In [1]: import numpy as np

In [2]: import numpy.linalg as la

In [3]: np.set_printoptions(suppress=True, linewidth=140)

In [4]: def tidy(a):
   ...:     return np.round(a, 1) + 0
   ...: 

In [5]: W2 = np.array([[-0.4, -1.5, -1.1]])

In [6]: rng = np.random.default_rng(59757)

In [7]: M = np.array([[1],
   ...:     [3],
   ...:     [0],
   ...:     [1],
   ...:     [0],
   ...:     [2],
   ...:     [-1],
   ...:     [2],
   ...:     [-3],
   ...:     [-1],
   ...:     [1],
   ...:     [-1],
   ...:     [-2],
   ...:     [3],
   ...:     [2],
   ...:     [2],
   ...:     [2],
   ...:     [3]]) @ W2 + 0.3 * rng.normal(size=(18, 3))

In [8]: tidy(M)
Out[8]: 
array([[-0.2, -1.9, -0.8],
       [-1.9, -4.5, -3.2],
       [ 0.1, -0.5,  0.3],
       [-0.9, -1.5, -0.7],
       [-0.6,  0.2, -0.2],
       [-0.8, -3.3, -2.3],
       [ 0.6,  1.6,  1.2],
       [-0.2, -3. , -2. ],
       [ 1.2,  4.3,  3.5],
       [ 0.6,  1. ,  0.6],
       [-0.2, -2.6, -1. ],
       [ 0.1,  1.2,  0.8],
       [ 0.7,  3.1,  2.2],
       [-1.2, -5. , -2.8],
       [-1. , -2.6, -2.3],
       [-0.5, -2.6, -2.2],
       [-1.1, -2.7, -2.2],
       [-0.9, -3.9, -3.6]])

In [9]: W2 = M[[5, 8]].astype(float)

In [10]: for _ in range(6):
    ...:     labels = la.norm(M[:, None] - W2, axis=-1).argmin(axis=1)
    ...:     W2 = np.array([M[labels == j].mean(axis=0) for j in range(2)])
    ...: 

In [11]: labels
Out[11]: array([0, 0, 1, 0, 1, 0, 1, 0, 1, 1, 0, 1, 1, 0, 0, 0, 0, 0])

In [12]: np.abs(W2[1] - W2[0]).argmax()
Out[12]: np.int64(1)

In [13]: def softmax(z):
    ...:     e = np.exp(z - z.max(axis=-1, keepdims=True))
    ...:     return e / e.sum(axis=-1, keepdims=True)
    ...: 

In [14]: tidy(softmax(10 * M[9]))
Out[14]: array([0., 1., 0.])

In [15]: tidy(softmax(M).sum(axis=1))
Out[15]: array([1., 1., 1., 1., 1., 1., 1., 1., 1., 1., 1., 1., 1., 1., 1., 1., 1., 1.])

In [16]: tidy(softmax(M[9] + -3))
Out[16]: array([0.3, 0.4, 0.3])

In [17]: scores = M @ M.T / np.sqrt(3)

In [18]: tidy(softmax(scores)[9] @ M)
Out[18]: array([1. , 3.6, 2.9])

In [19]: other = np.array([[-3, 3, -2], [-1, -3, 0], [2, -3, 0]])

In [20]: la.matrix_rank(np.vstack([M, other.T]))
Out[20]: np.int64(3)

In [21]: tidy(np.einsum("ij->j", M))
Out[21]: array([ -6.1, -22.7, -14.6])

In [22]: la.matrix_rank(M @ other)
Out[22]: np.int64(3)

In [23]: other = np.c_[M[:, :1] @ np.array([[2]]), np.array([3, 4, 3, 3, 2, 1, 5, 5, 4, 0, 4, 0, 0, 2, 2, 3, 2, 5])]

In [24]: tidy(other)
Out[24]: 
array([[-0.4,  3. ],
       [-3.8,  4. ],
       [ 0.3,  3. ],
       [-1.8,  3. ],
       [-1.1,  2. ],
       [-1.6,  1. ],
       [ 1.2,  5. ],
       [-0.4,  5. ],
       [ 2.5,  4. ],
       [ 1.2,  0. ],
       [-0.4,  4. ],
       [ 0.2,  0. ],
       [ 1.4,  0. ],
       [-2.4,  2. ],
       [-2. ,  2. ],
       [-0.9,  3. ],
       [-2.2,  2. ],
       [-1.8,  5. ]])

In [25]: la.matrix_rank(np.c_[M, other])
Out[25]: np.int64(4)

In [26]: J = 0.2 ** np.abs(np.subtract.outer(np.arange(3), np.arange(3)))

In [27]: tidy(J)
Out[27]: 
array([[1. , 0.2, 0. ],
       [0.2, 1. , 0.2],
       [0. , 0.2, 1. ]])

In [28]: tidy(np.sort(np.abs(la.eigvals(J))))
Out[28]: array([0.7, 1. , 1.3])

In [29]: (J - J.T) / 2
Out[29]: 
array([[0., 0., 0.],
       [0., 0., 0.],
       [0., 0., 0.]])

In [30]: la.determinant(J)
AttributeError: module 'numpy.linalg' has no attribute 'determinant'


In [31]: tidy(J @ J)
Out[31]: 
array([[1. , 0.4, 0.1],
       [0.4, 1.1, 0.4],
       [0.1, 0.4, 1. ]])
